>>> import numpy as np
>>> np.set_printoptions(precision=3, suppress=True, linewidth=160)
>>> rnd = lambda a: np.round(a, 3) + 0
>>> J = np.load("w.npy")
>>> rnd(J)
array([[0.333, 0.   , 0.333, 0.   , 0.333, 0.   , 0.   , 0.   , 0.   ],
       [0.   , 0.5  , 0.   , 0.5  , 0.   , 0.   , 0.   , 0.   , 0.   ],
       [0.   , 0.   , 0.5  , 0.   , 0.   , 0.   , 0.   , 0.5  , 0.   ],
       [0.25 , 0.   , 0.   , 0.5  , 0.   , 0.   , 0.25 , 0.   , 0.   ],
       [0.   , 0.2  , 0.2  , 0.2  , 0.4  , 0.   , 0.   , 0.   , 0.   ],
       [0.   , 0.2  , 0.   , 0.2  , 0.   , 0.2  , 0.2  , 0.   , 0.2  ],
       [0.333, 0.   , 0.   , 0.   , 0.   , 0.   , 0.333, 0.   , 0.333],
       [0.   , 0.   , 0.   , 0.   , 0.   , 0.   , 0.   , 1.   , 0.   ],
       [0.   , 0.25 , 0.   , 0.   , 0.   , 0.   , 0.   , 0.25 , 0.5  ]])
>>> w1 = np.array([[0, 1, 2],
...     [-2, 2, -2],
...     [-1, 1, 0],
...     [1, -1, 1],
...     [1, 0, 1],
...     [-2, 2, -2],
...     [-2, 1, 0],
...     [-2, 0, -1],
...     [-1, -2, -1]])
>>> beta = np.array([5, 0, 5])
>>> hid = np.maximum(J @ w1 + beta, 0)
>>> np.linalg.matrix_rank(hid)
np.int64(3)
>>> rnd((hid > 0).mean(axis=0))
array([1.   , 0.556, 1.   ])
>>> basis = np.array([[6, 9], [1, 6], [2, 6]])
>>> rnd(hid @ basis)
array([[42.667, 85.   ],
       [36.5  , 70.5  ],
       [30.5  , 61.5  ],
       [42.   , 81.   ],
       [40.8  , 78.6  ],
       [31.6  , 61.8  ],
       [34.667, 68.   ],
       [26.   , 51.   ],
       [28.5  , 54.   ]])
>>> Y = np.array([[2, 9, 0],
...     [3, 0, 9],
...     [4, 7, 4],
...     [6, 9, 9],
...     [8, 9, 3],
...     [7, 7, 8],
...     [5, 8, 3],
...     [8, 9, 7],
...     [6, 1, 0]])
>>> np.linalg.matrix_rank(J @ Y)
np.int64(3)
>>> rnd(np.einsum("ij,ij->i", J, J))
array([0.333, 0.5  , 0.5  , 0.375, 0.28 , 0.2  , 0.333, 1.   , 0.375])
>>> J @ np.ones(9)
array([1., 1., 1., 1., 1., 1., 1., 1., 1.])
>>> rnd(np.sort(np.abs(np.linalg.eigvals(J)))[::-1])
array([1.   , 0.877, 0.583, 0.583, 0.5  , 0.472, 0.2  , 0.189, 0.157])
>>> rnd(np.linalg.matrix_power(J, 100))
array([[0., 0., 0., 0., 0., 0., 0., 1., 0.],
       [0., 0., 0., 0., 0., 0., 0., 1., 0.],
       [0., 0., 0., 0., 0., 0., 0., 1., 0.],
       [0., 0., 0., 0., 0., 0., 0., 1., 0.],
       [0., 0., 0., 0., 0., 0., 0., 1., 0.],
       [0., 0., 0., 0., 0., 0., 0., 1., 0.],
       [0., 0., 0., 0., 0., 0., 0., 1., 0.],
       [0., 0., 0., 0., 0., 0., 0., 1., 0.],
       [0., 0., 0., 0., 0., 0., 0., 1., 0.]])
>>> p = np.eye(9)[3]
>>> for _ in range(7):
...     p = p @ J
...     print(p.round(3))
... 
[0.25 0.   0.   0.5  0.   0.   0.25 0.   0.  ]
[0.292 0.    0.083 0.25  0.083 0.    0.208 0.    0.083]
[0.229 0.038 0.156 0.142 0.131 0.    0.132 0.062 0.111]
[0.156 0.073 0.18  0.116 0.129 0.    0.079 0.168 0.1  ]
[0.107 0.087 0.168 0.12  0.103 0.    0.055 0.283 0.076]
[0.084 0.083 0.14  0.124 0.077 0.    0.048 0.386 0.057]
[0.075 0.071 0.114 0.119 0.059 0.    0.047 0.47  0.044]
>>> f, g = J[7], J[3]
>>> f @ g
np.float64(0.0)
>>> p = (f @ g) / (f @ f) * f
>>> np.linalg.matrix_rank(np.outer(f, g))
np.int64(1)
>>> K = np.load("data.npy")
>>> rnd(K)
array([[0.5  , 0.   , 0.   , 0.   , 0.   , 0.5  ],
       [0.   , 0.333, 0.   , 0.   , 0.333, 0.333],
       [0.2  , 0.   , 0.4  , 0.2  , 0.   , 0.2  ],
       [0.   , 0.333, 0.   , 0.333, 0.333, 0.   ],
       [0.   , 0.   , 0.5  , 0.   , 0.5  , 0.   ],
       [0.25 , 0.25 , 0.   , 0.   , 0.   , 0.5  ]])
>>> x = np.array([3, 1, -1, 0, -2, 2])
>>> rnd(K @ np.eye(6)[5])
array([0.5  , 0.333, 0.2  , 0.   , 0.   , 0.5  ])
>>> (K @ x).argmax()
np.int64(0)
>>> rnd((K * x).sum(axis=1))
array([ 2.5  ,  0.333,  0.6  , -0.333, -1.5  ,  2.   ])
>>> np.linalg.norm(K @ x) <= np.linalg.norm(K, 2) * np.linalg.norm(x) + 1e-9
np.True_
>>> K @ np.ones(6)
array([1., 1., 1., 1., 1., 1.])
>>> Y = np.array([[0, 0, 3], [0, 0, 2], [2, 3, 0], [3, 0, 2], [1, 2, 2], [0, 3, 3]])
>>> np.linalg.matrix_rank(np.vstack([K, Y.T]))
np.int64(6)
>>> np.linalg.matrix_rank(K @ Y)
np.int64(3)
>>> rnd(Y.T @ K.T)
array([[0.   , 0.333, 1.4  , 1.333, 1.5  , 0.   ],
       [1.5  , 1.667, 1.8  , 0.667, 2.5  , 1.5  ],
       [3.   , 2.333, 1.6  , 2.   , 1.   , 2.75 ]])
>>> Y @ K
Traceback (most recent call last):
  File "<python-input-36>", line 1, in <module>
    Y @ K
    ~~^~~
ValueError: matmul: Input operand 1 has a mismatch in its core dimension 0, with gufunc signature (n?,k),(k,m?)->(n?,m?) (size 6 is different from 3)
>>> rnd(np.einsum("ik,kj->ij", K, Y))
array([[0.   , 1.5  , 3.   ],
       [0.333, 1.667, 2.333],
       [1.4  , 1.8  , 1.6  ],
       [1.333, 0.667, 2.   ],
       [1.5  , 2.5  , 1.   ],
       [0.   , 1.5  , 2.75 ]])
>>> np.vstack([K, Y.T]).shape
(9, 6)
